In [1]: import numpy as np

In [2]: np.set_printoptions(precision=4, suppress=True, linewidth=200)

In [3]: arr = np.load("data.npy")

In [4]: arr
Out[4]: 
array([[ 1.3307, -0.3307, -1.3307],
       [ 1.6371, -0.6371, -1.6371],
       [-1.378 ,  2.378 ,  1.378 ],
       [-0.2025,  1.2025,  0.2025],
       [ 4.5371, -3.5371, -4.5371],
       [ 0.6451,  0.3549, -0.6451],
       [-1.4751,  2.4751,  1.4751],
       [ 0.0363,  0.9637, -0.0363],
       [ 0.3668,  0.6332, -0.3668],
       [-2.3913,  3.3913,  2.3913],
       [-1.7579,  2.7579,  1.7579],
       [ 3.2621, -2.2621, -3.2621],
       [-4.7919,  5.7919,  4.7919],
       [ 0.923 ,  0.077 , -0.923 ],
       [ 2.1185, -1.1185, -2.1185],
       [ 4.093 , -3.093 , -4.093 ],
       [-0.8668,  1.8668,  0.8668],
       [ 1.2907, -0.2907, -1.2907],
       [-1.4939,  2.4939,  1.4939],
       [-0.3279,  1.3279,  0.3279],
       [ 0.8432,  0.1568, -0.8432],
       [ 1.6372, -0.6372, -1.6372],
       [ 0.6804,  0.3196, -0.6804],
       [ 2.0816, -1.0816, -2.0816],
       [ 2.1897, -1.1897, -2.1897],
       [ 0.592 ,  0.408 , -0.592 ],
       [ 0.1132,  0.8868, -0.1132],
       [ 1.344 , -0.344 , -1.344 ],
       [ 3.2365, -2.2365, -3.2365]])

In [5]: U, sig, VT = np.linalg.svd(arr)

In [6]: evecs = VT[:(sig > 1e-8).sum()]

In [7]: rng = np.random.default_rng(98499)

In [8]: x = arr[23] + -2 * arr[8] + rng.integers(2) * np.eye(3)[2]

In [9]: x
Out[9]: array([ 1.348, -2.348, -0.348])

In [10]: np.linalg.matrix_rank(np.vstack([arr, x]))
Out[10]: np.int64(3)

In [11]: print(np.allclose(evecs.T @ evecs @ x, x))
False

In [12]: print(np.round(evecs.T @ evecs, 4) + 0)
[[ 0.5  0.  -0.5]
 [ 0.   1.   0. ]
 [-0.5  0.   0.5]]

In [13]: Ac = arr - arr.mean(axis=0)

In [14]: evecs = np.linalg.svd(Ac)[2][:2]

In [15]: A2 = Ac - Ac @ evecs.T @ evecs

In [16]: print(np.round(np.cov(Ac @ evecs.T, rowvar=False), 4) + 0)
[[12.1155  0.    ]
 [ 0.      0.    ]]

In [17]: round(np.linalg.norm(A2) / np.linalg.norm(Ac), 4)
Out[17]: np.float64(0.0)

In [18]: print(np.round(A2.std(axis=0), 4) + 0)
[0. 0. 0.]

In [19]: np.diag(evecs.T @ evecs)
Out[19]: array([0.7703, 0.8892, 0.3405])

In [20]: np.linalg.norm(A2, axis=1).round(6).argmax()
Out[20]: np.int64(0)

In [21]: def softmax(z):
    ...:     e = np.exp(z - z.max(axis=-1, keepdims=True))
    ...:     return e / e.sum(axis=-1, keepdims=True)
    ...: 

In [22]: softmax(arr[23])
Out[22]: array([0.9453, 0.04  , 0.0147])

In [23]: softmax(arr).sum(axis=1)
Out[23]: array([1., 1., 1., 1., 1., 1., 1., 1., 1., 1., 1., 1., 1., 1., 1., 1., 1., 1., 1., 1., 1., 1., 1., 1., 1., 1., 1., 1., 1.])

In [24]: softmax(arr[23] + 4)
Out[24]: array([0.9453, 0.04  , 0.0147])

In [25]: att = arr @ arr.T / np.sqrt(3)

In [26]: softmax(att).round(6).argmax(axis=1)
Out[26]: array([ 4,  4, 12, 12,  4,  4, 12, 12,  4, 12, 12,  4, 12,  4,  4,  4, 12,  4, 12, 12,  4,  4,  4,  4,  4,  4, 12,  4,  4])
